$ python3 -q
>>> import numpy as np
>>> np.set_printoptions(precision=2, suppress=True, linewidth=200, legacy="1.25")
>>> tidy = lambda a: np.round(a, 2) + 0
>>> B = np.array([[-3, -7, 3], [3, 8, -8]])
>>> m1 = B.T @ B
>>> m1
array([[ 18,  45, -33],
       [ 45, 113, -85],
       [-33, -85,  73]])
>>> B = m1[0, 0] * m1[1:] - np.outer(m1[1:, 0], m1[0])
>>> B
array([[  0,   9, -45],
       [  0, -45, 225]])
>>> tidy(m1[:, 0] / m1[0, 0])
array([ 1.  ,  2.5 , -1.83])
>>> np.flatnonzero(~B.round(6).any(axis=1))
array([], dtype=int64)
>>> np.linalg.matrix_rank(B), np.linalg.matrix_rank(m1)
(1, 2)
>>> M = np.load("data.npy")
>>> M
array([[0.3 , 0.7 , 0.  ],
       [1.8 , 0.5 , 2.  ],
       [0.6 , 0.1 , 1.1 ],
       [0.6 , 0.09, 1.16]])
>>> B = M / np.sqrt((M ** 2).mean(axis=1, keepdims=True))
>>> tidy(B[3])
array([0.79, 0.12, 1.53])
>>> tidy(M - M.mean(axis=1, keepdims=True))
array([[-0.03,  0.37, -0.33],
       [ 0.37, -0.93,  0.57],
       [ 0.  , -0.5 ,  0.5 ],
       [-0.02, -0.53,  0.54]])
>>> r0 = np.array([6, 4, 8])
>>> np.cross(M[2, :3], M[0, :3])
array([-0.77,  0.33,  0.39])
>>> B = np.c_[M[:, :2] @ np.array([[1, -1], [-2, 0]]), np.array([2, 3, 2, 1])]
>>> tidy(B)
array([[-1.1 , -0.3 ,  2.  ],
       [ 0.8 , -1.8 ,  3.  ],
       [ 0.4 , -0.6 ,  2.  ],
       [ 0.42, -0.6 ,  1.  ]])
>>> np.linalg.matrix_rank(B)
3
>>> left, sig = np.linalg.svd(M)
Traceback (most recent call last):
  File "<python-input-21>", line 1, in <module>
    left, sig = np.linalg.svd(M)
    ^^^^^^^^^
ValueError: too many values to unpack (expected 2)
>>> left, sig, Vt = np.linalg.svd(M, full_matrices=False)
>>> (sig > 1e-8).sum()
3
>>> tidy(np.cumsum(sig ** 2) / np.sum(sig ** 2))
array([0.94, 0.99, 1.  ])
>>> tidy(sig)
array([3.27, 0.76, 0.27])
>>> left.shape, sig.shape, Vt.shape
((4, 3), (3,), (3, 3))
>>> tidy(np.abs(Vt[0]))
array([0.61, 0.17, 0.78])
>>> np.abs(left[:, 0]).round(6).argmax()
1
>>> J = np.loadtxt("test8.csv", delimiter=",")
>>> J
array([[0., 7., 8.],
       [0., 4., 1.],
       [0., 0., 8.]])
>>> tidy(np.linalg.eigvals(J).sum().real)
12.0
>>> tidy(np.linalg.eigvals(J))
array([0., 4., 8.])
>>> tidy(np.linalg.det(J[::-1]))
0.0
>>> tidy(np.linalg.det(2 * J)), tidy(np.linalg.det(J))
(0.0, 0.0)
>>> np.kron(np.eye(2, dtype=int), J)
array([[0., 7., 8., 0., 0., 0.],
       [0., 4., 1., 0., 0., 0.],
       [0., 0., 8., 0., 0., 0.],
       [0., 0., 0., 0., 7., 8.],
       [0., 0., 0., 0., 4., 1.],
       [0., 0., 0., 0., 0., 8.]])
>>> arr = np.loadtxt("block2.csv", delimiter=",")
>>> tidy(arr)
array([[ 1.39, -0.6 ,  1.3 , -0.06],
       [-0.22,  1.69,  0.99, -0.35],
       [-1.32, -0.89,  0.97, -0.72],
       [ 0.51,  0.05, -0.62, -1.83]])
>>> r0, r1 = arr[1], arr[2]
>>> tidy(r0 @ r0)
4.0
>>> pr = (r0 @ r1) / (r0 @ r0) * r0
>>> tidy(r1 - pr)
array([-1.32, -0.89,  0.97, -0.72])
>>> tidy(pr)
array([0., 0., 0., 0.])
>>> (r1 - pr) @ r0
0.0
